% python3 -q
>>> import numpy as np
>>> import numpy.linalg as la
>>> np.set_printoptions(suppress=True, linewidth=140)
>>> feats = np.array([[3.0, 1.0, 0.0, 0.0, 0.0, 0.0],
...     [0.0, 3.0, 1.0, 0.0, 0.0, 0.0],
...     [0.0, 0.0, 3.0, 1.0, 0.0, 0.0],
...     [0.0, 0.0, 0.0, 3.0, 1.0, 0.0],
...     [0.0, 0.0, 0.0, 0.0, 3.0, 1.0],
...     [0.0, 0.0, 0.0, 0.0, 0.0, 3.0]])
>>> rng = np.random.default_rng(26)
>>> z = rng.permutation(6)
>>> z
array([0, 3, 5, 2, 1, 4])
>>> Y = feats[z][:, z]
>>> np.allclose(Y, feats)
False
>>> np.diag(Y)
array([3., 3., 3., 3., 3., 3.])
>>> m1 = np.tril(np.array([[-1, -1, -3, 2, -2],
...     [3, -2, 3, -3, 2],
...     [2, -3, -2, 2, -2],
...     [0, 3, 3, 1, -3],
...     [-1, -1, 1, 2, 2]]), -1) + np.eye(5, dtype=int)
>>> m1
array([[ 1,  0,  0,  0,  0],
       [ 3,  1,  0,  0,  0],
       [ 2, -3,  1,  0,  0],
       [ 0,  3,  3,  1,  0],
       [-1, -1,  1,  2,  1]])
>>> q = m1.astype(float).copy()
>>> for j in range(5):
...     q[:, j] -= q[:, :j] @ (q[:, :j].T @ q[:, j])
...     q[:, j] /= la.norm(q[:, j])
... 
>>> q.round(1) + 0
array([[ 0.3,  0. ,  0. ,  0.1, -1. ],
       [ 0.8,  0.3, -0.2,  0.4,  0.3],
       [ 0.5, -0.6,  0.5, -0.3,  0.1],
       [ 0. ,  0.7,  0.7, -0.2,  0. ],
       [-0.3, -0.3,  0.4,  0.8,  0. ]])
>>> print(np.round(q.T @ m1, 1) + 0)
[[ 3.9 -0.5  0.3 -0.5 -0.3]
 [ 0.   4.4  1.2  0.2 -0.3]
 [ 0.   0.   3.1  1.6  0.4]
 [ 0.   0.   0.   1.5  0.8]
 [ 0.   0.   0.   0.   0. ]]
>>> ev, vecs = la.eig(m1)
>>> np.round(np.sort(la.eigvals(la.inv(m1))), 1)
array([1.+0.j, 1.-0.j, 1.+0.j, 1.-0.j, 1.+0.j])
>>> print(np.round(np.sort(la.eigvals(m1.T)), 1))
[1. 1. 1. 1. 1.]
>>> np.round(np.abs(la.svd(m1)[2][-1]), 1) + 0
array([0. , 0. , 0.1, 0.5, 0.9])
>>> print(np.argsort(-la.norm(m1, axis=0).round(6), kind="stable")[:3])
[1 0 2]
>>> la.matrix_rank(m1, rtol=0.1)
np.int64(4)
>>> arr = np.loadtxt("data.csv", delimiter=",")
>>> arr
array([[ 1.,  0.,  0.,  0.,  0.,  0.,  0.],
       [ 1.,  1.,  0.,  0.,  0.,  0.,  0.],
       [-1.,  2.,  1.,  0.,  0.,  0.,  0.],
       [-3.,  0., -1.,  1.,  0.,  0.,  0.],
       [ 3., -1.,  1., -3.,  1.,  0.,  0.],
       [-1., -3.,  0., -2., -2.,  1.,  0.],
       [-1., -2.,  3., -2.,  2., -2.,  1.]])
>>> arr @ arr
array([[ 1.,  0.,  0.,  0.,  0.,  0.,  0.],
       [ 2.,  1.,  0.,  0.,  0.,  0.,  0.],
       [ 0.,  4.,  1.,  0.,  0.,  0.,  0.],
       [-5., -2., -2.,  1.,  0.,  0.,  0.],
       [13.,  0.,  5., -6.,  1.,  0.,  0.],
       [-5., -4.,  0.,  2., -4.,  1.,  0.],
       [ 7.,  6., 10., -6.,  8., -4.,  1.]])
>>> np.round(np.sort(la.eigvals(arr)), 1)
array([1., 1., 1., 1., 1., 1., 1.])
>>> la.matrix_rank(arr - arr[0, 0] * np.eye(7))
np.int64(6)
>>> E = np.loadtxt("layer6.csv", delimiter=",")
>>> E
array([[ 6.3,  7. , -0.9,  1.4,  0.9,  6.6],
       [ 6.2,  5.6,  0.3,  0. , -0.4,  4.1],
       [ 6.7,  7.1,  0.2,  0.1,  1.4,  5.1],
       [ 6.1,  5.8, -1.1,  0.3,  0.1,  5.5],
       [ 5.4,  6. , -1.3,  1.3,  0.6,  7.5],
       [ 5.2,  4.8,  0.7,  0.6, -0.2,  6.2],
       [ 4.6,  5.6, -0.7,  0.4,  1.4,  5.5],
       [ 5.5,  3.7,  0.3, -1.3,  0. ,  6.9],
       [ 6.2,  6.6,  0.6, -0.1, -1. ,  6. ],
       [ 6.4,  5.8,  0.6,  0.7, -0.3,  5. ],
       [ 5.8,  7.5, -0.7, -0.6,  0.4,  5.6],
       [ 7.2,  7.2,  0.1, -0.6,  0.7,  3.9],
       [ 4.9,  6.3, -0.4, -2.2,  1.2,  6.8],
       [ 4.8,  6.9, -0.7, -0.3, -0.8,  5.3],
       [ 6.4,  5.6, -0.4, -0.7, -1.3,  8. ],
       [ 5.9,  6.6, -0.7, -0.1,  0.9,  5.6],
       [ 6.9,  6.7,  2.4, -0.4,  1.5,  6.4]])
>>> proj = np.triu(np.array([[-4, -3, 5, -2, -6],
...     [5, -5, 3, 9, -5],
...     [7, -8, -3, -7, -2],
...     [-5, -5, -7, 7, 2],
...     [-6, -6, 5, -9, -6]]), 1) + np.eye(5)
>>> Y = proj @ m1 @ la.inv(proj)
>>> np.round(np.poly(Y), 1)
array([  1.,  -5.,  10., -10.,   5.,  -1.])
>>> np.round(la.det(Y), 1)
np.float64(1.0)
>>> Y
array([[    8.,     6.,   -65.,  -507.,   956.],
       [   14.,    66.,  -243., -2268.,  4459.],
       [    4.,   -10.,   -12.,     3.,   -58.],
       [   -2.,    -5.,    30.,   256.,  -487.],
       [   -1.,    -4.,    18.,   162.,  -313.]])
>>> np.trace(Y), np.trace(m1)
(np.float64(5.0), np.int64(5))
